In [1]: import numpy as np

In [2]: np.set_printoptions(precision=2, suppress=True, linewidth=100, sign=" ")

In [3]: def tidy(a):
   ...:     return np.round(a, 2) + 0
   ...: 

In [4]: A = np.loadtxt("w.csv", delimiter=",")

In [5]: A
Out[5]: 
array([[ 0.,  1.,  0.,  0.,  0.,  0.,  0.],
       [ 0.,  0.,  0.,  1.,  0.,  0.,  0.],
       [ 0.,  0.,  1.,  0.,  0.,  0.,  0.],
       [ 1.,  0.,  0.,  0.,  0.,  0.,  0.],
       [ 0.,  0.,  0.,  0.,  0.,  1.,  0.],
       [ 0.,  0.,  0.,  0.,  1.,  0.,  0.],
       [ 0.,  0.,  0.,  0.,  0.,  0.,  1.]])

In [6]: x = np.array([0, 0, 2, 2, 1, 2, -2])

In [7]: 7 - np.linalg.matrix_rank(A - np.eye(7), tol=1e-8)
Out[7]: np.int64(4)

In [8]: [p for p in range(1, 25) if np.allclose(np.linalg.matrix_power(A, p), np.eye(7))]
Out[8]: [6, 12, 18, 24]

In [9]: E = np.array([[-0.4, -0.1, -1.0],
   ...:     [0.8, 0.7, -0.2],
   ...:     [1.0, -0.7, 0.3],
   ...:     [-0.5, -0.9, -0.6],
   ...:     [-0.3, 1.1, 1.6],
   ...:     [-0.4, -0.2, 1.4],
   ...:     [1.1, 0.9, 0.9],
   ...:     [-0.4, -0.2, 0.2]])

In [10]: E[:, 0] *= 20

In [11]: E
Out[11]: 
array([[ -8. ,  -0.1,  -1. ],
       [ 16. ,   0.7,  -0.2],
       [ 20. ,  -0.7,   0.3],
       [-10. ,  -0.9,  -0.6],
       [ -6. ,   1.1,   1.6],
       [ -8. ,  -0.2,   1.4],
       [ 22. ,   0.9,   0.9],
       [ -8. ,  -0.2,   0.2]])

In [12]: tidy(np.linalg.norm(E[2], 1)), tidy(np.linalg.norm(E[2], np.inf))
Out[12]: (np.float64(21.0), np.float64(20.0))

In [13]: np.linalg.norm(E, axis=1).argmax()
Out[13]: np.int64(6)

In [14]: tidy(np.linalg.norm(E, "nuc"))
Out[14]: np.float64(42.66)

In [15]: E[2] @ E[6]
Out[15]: np.float64(439.64)

In [16]: F = np.array([[2.0, 1.0, 0.0, 3.0, -1.0, -3.0, 0.0, 0.0],
    ...:     [-1.0, -1.0, 1.0, -3.0, 3.0, -1.0, 0.0, 0.0],
    ...:     [1.0, -1.0, 0.0, 1.0, 3.0, -1.0, 0.0, 0.0],
    ...:     [1.0, -2.0, 0.0, 1.0, 0.0, 2.0, 0.0, 0.0],
    ...:     [-2.0, 1.0, 3.0, -1.0, 0.0, 2.0, 0.0, 0.0],
    ...:     [1.0, 1.0, 0.0, -3.0, 0.0, 2.0, 0.0, 0.0],
    ...:     [0.0, 0.0, 0.0, 0.0, 0.0, 0.0, 1.0, 2.0],
    ...:     [0.0, 0.0, 0.0, 0.0, 0.0, 0.0, 2.0, 5.0]])

In [17]: x = np.array([-5, -2, 5, 0, -4, -1, -4, -2])

In [18]: rhs = F @ x

In [19]: rhs
Out[19]: array([ -5.,   1., -14.,  -3.,  21.,  -9.,  -8., -18.])

In [20]: tidy(np.linalg.solve(F, 5 * rhs))
Out[20]: array([-25., -10.,  25.,   0., -20.,  -5., -20., -10.])

In [21]: tidy(np.linalg.solve(F.T, F[5]))
Out[21]: array([ 0.,  0.,  0.,  0.,  0.,  1.,  0.,  0.])
